>>> import numpy as np
>>> np.set_printoptions(precision=2, suppress=True, linewidth=200, sign=" ")
>>> F = np.loadtxt("block14.csv", delimiter=",")
>>> F
array([[ 0.21, -0.23,  0.31],
       [ 0.26, -0.23,  0.3 ],
       [-4.12,  6.05, -6.1 ],
       [-2.33,  3.47, -3.5 ],
       [ 2.93, -4.53,  4.42],
       [-0.58,  0.87, -0.94],
       [ 1.14, -1.55,  1.61],
       [-2.74,  4.03, -4.13],
       [ 0.28, -0.36,  0.46],
       [-1.32,  2.05, -2.01],
       [-3.47,  5.23, -5.12],
       [ 0.65, -1.11,  1.22],
       [-0.38,  0.47, -0.44],
       [ 0.52, -0.77,  0.86],
       [ 1.51, -1.92,  2.01],
       [ 2.38, -3.6 ,  3.54],
       [ 0.16, -0.27,  0.25],
       [-0.29,  0.45, -0.38],
       [ 3.41, -5.12,  5.05],
       [ 2.21, -3.29,  3.17],
       [-0.14,  0.21, -0.29],
       [-0.42,  0.84, -0.81],
       [-2.23,  3.33, -3.27],
       [-1.33,  2.03, -2.01],
       [-0.36,  0.54, -0.55],
       [ 0.08, -0.17,  0.12],
       [-2.42,  3.64, -3.65],
       [ 2.92, -4.36,  4.38],
       [ 0.31, -0.4 ,  0.43],
       [-4.05,  6.02, -6.05],
       [-0.24,  0.32, -0.33],
       [ 3.56, -5.35,  5.41],
       [ 4.81, -7.19,  7.13],
       [ 0.17, -0.26,  0.24],
       [-0.24,  0.41, -0.38],
       [ 1.35, -1.92,  1.77],
       [-1.41,  1.97, -2.04],
       [ 1.15, -1.87,  2.  ],
       [-3.18,  4.7 , -4.8 ],
       [ 2.43, -3.56,  3.57],
       [ 3.04, -4.73,  4.64],
       [-0.21,  0.34, -0.32],
       [ 4.53, -6.84,  6.77],
       [ 3.64, -5.5 ,  5.46]])
>>> vec = np.array([0, 3, 0])
>>> target = F @ vec
>>> np.round(np.linalg.lstsq(F, target)[0], 2) + 0
array([ 0.,  3.,  0.])
>>> rng = np.random.default_rng(477)
>>> target = target + 0.3 * rng.normal(size=44)
>>> target
array([ -0.32,  -0.51,  17.79,  10.27, -13.34,   2.24,  -4.02,  12.3 ,  -1.16,   5.91,  15.67,  -2.95,   1.26,  -2.67,  -6.27, -10.68,  -0.91,   1.36, -15.75,  -9.84,   0.21,   2.45,   9.73,   5.53,
         1.02,  -0.38,  10.96, -13.38,  -1.31,  18.16,   1.17, -15.25, -21.68,  -0.94,   1.07,  -5.92,   6.39,  -5.94,  14.43, -11.13, -14.  ,   1.3 , -20.6 , -16.41])
>>> c, *_ = np.linalg.lstsq(F, target)
>>> [round(float(np.linalg.norm(np.linalg.solve(F.T @ F + lam * np.eye(3), F.T @ target))), 2) for lam in (0, 1, 10, 100)]
[2.8, 1.93, 1.9, 1.77]
>>> c.round()
array([-1.,  3.,  0.])
>>> U, sv, vt = np.linalg.svd(F)
>>> np.argmax(sv[:-1] / (sv[1:] + 1e-6)) + 1
np.int64(1)
>>> sv
array([ 34.49,   0.37,   0.33])
>>> B = U[:, :1] @ np.diag(sv[:1]) @ vt[:1]
>>> np.linalg.matrix_rank(B)
np.int64(1)
>>> B = np.array([[0, 4], [3, 5]])
>>> data = np.kron(np.eye(2, dtype=int), B)
>>> data
array([[ 0,  4,  0,  0],
       [ 3,  5,  0,  0],
       [ 0,  0,  0,  4],
       [ 0,  0,  3,  5]])
>>> vec = np.array([0, 2, 0, 0])
>>> target = data @ vec
>>> target
array([  8,  10,   0,   0])
>>> np.linalg.solve(data, data[:, 3])
array([ 0.,  0.,  0.,  1.])
>>> np.linalg.solve(data, 4 * target)
array([ 0.,  8.,  0.,  0.])
>>> np.linalg.solve(data, target + data[:, 0])
array([ 1.,  2.,  0.,  0.])
>>> round(np.linalg.det(data.T), 2)
np.float64(144.0)
>>> feats = np.loadtxt("m.csv", delimiter=",")
>>> feats
array([[ 0.,  0.,  1.,  3.,  0., -2., -1.,  1.,  3.],
       [ 0.,  0.,  1., -3.,  0.,  1., -1.,  3., -2.],
       [ 1.,  1.,  0.,  0.,  0.,  0.,  0.,  0.,  0.],
       [ 3., -3.,  0.,  0.,  0.,  0.,  0.,  0.,  0.],
       [ 0.,  0.,  0.,  0.,  0.,  0.,  0.,  0.,  0.],
       [-2.,  1.,  0.,  0.,  0.,  0.,  0.,  0.,  0.],
       [-1., -1.,  0.,  0.,  0.,  0.,  0.,  0.,  0.],
       [ 1.,  3.,  0.,  0.,  0.,  0.,  0.,  0.,  0.],
       [ 3., -2.,  0.,  0.,  0.,  0.,  0.,  0.,  0.]])
>>> # symmetric, so the eigenvalues are real
>>> def softmax(z):
...     e = np.exp(z - z.max(axis=-1, keepdims=True))
...     return e / e.sum(axis=-1, keepdims=True)
... 
>>> np.round(softmax(10 * feats[6]), 2) + 0
array([ 0.  ,  0.  ,  0.14,  0.14,  0.14,  0.14,  0.14,  0.14,  0.14])
>>> softmax(feats).sum(axis=1)
array([ 1.,  1.,  1.,  1.,  1.,  1.,  1.,  1.,  1.])
>>> softmax(feats[6] + -2)
array([ 0.05,  0.05,  0.13,  0.13,  0.13,  0.13,  0.13,  0.13,  0.13])
>>> S = feats @ feats.T / np.sqrt(9)
>>> np.round(softmax(S + np.triu(np.full(S.shape, -np.inf), 1)), 2) + 0
array([[ 1.  ,  0.  ,  0.  ,  0.  ,  0.  ,  0.  ,  0.  ,  0.  ,  0.  ],
       [ 0.  ,  1.  ,  0.  ,  0.  ,  0.  ,  0.  ,  0.  ,  0.  ,  0.  ],
       [ 0.25,  0.25,  0.49,  0.  ,  0.  ,  0.  ,  0.  ,  0.  ,  0.  ],
       [ 0.  ,  0.  ,  0.  ,  0.99,  0.  ,  0.  ,  0.  ,  0.  ,  0.  ],
       [ 0.2 ,  0.2 ,  0.2 ,  0.2 ,  0.2 ,  0.  ,  0.  ,  0.  ,  0.  ],
       [ 0.11,  0.11,  0.08,  0.01,  0.11,  0.58,  0.  ,  0.  ,  0.  ],
       [ 0.13,  0.13,  0.07,  0.13,  0.13,  0.18,  0.25,  0.  ,  0.  ],
       [ 0.03,  0.03,  0.1 ,  0.  ,  0.03,  0.04,  0.01,  0.77,  0.  ],
       [ 0.  ,  0.  ,  0.01,  0.64,  0.  ,  0.  ,  0.  ,  0.  ,  0.33]])
>>> np.round(softmax(S)[6] @ feats, 2) + 0
array([ 0.13, -0.42,  0.23,  0.  ,  0.  , -0.11, -0.23,  0.45,  0.11])
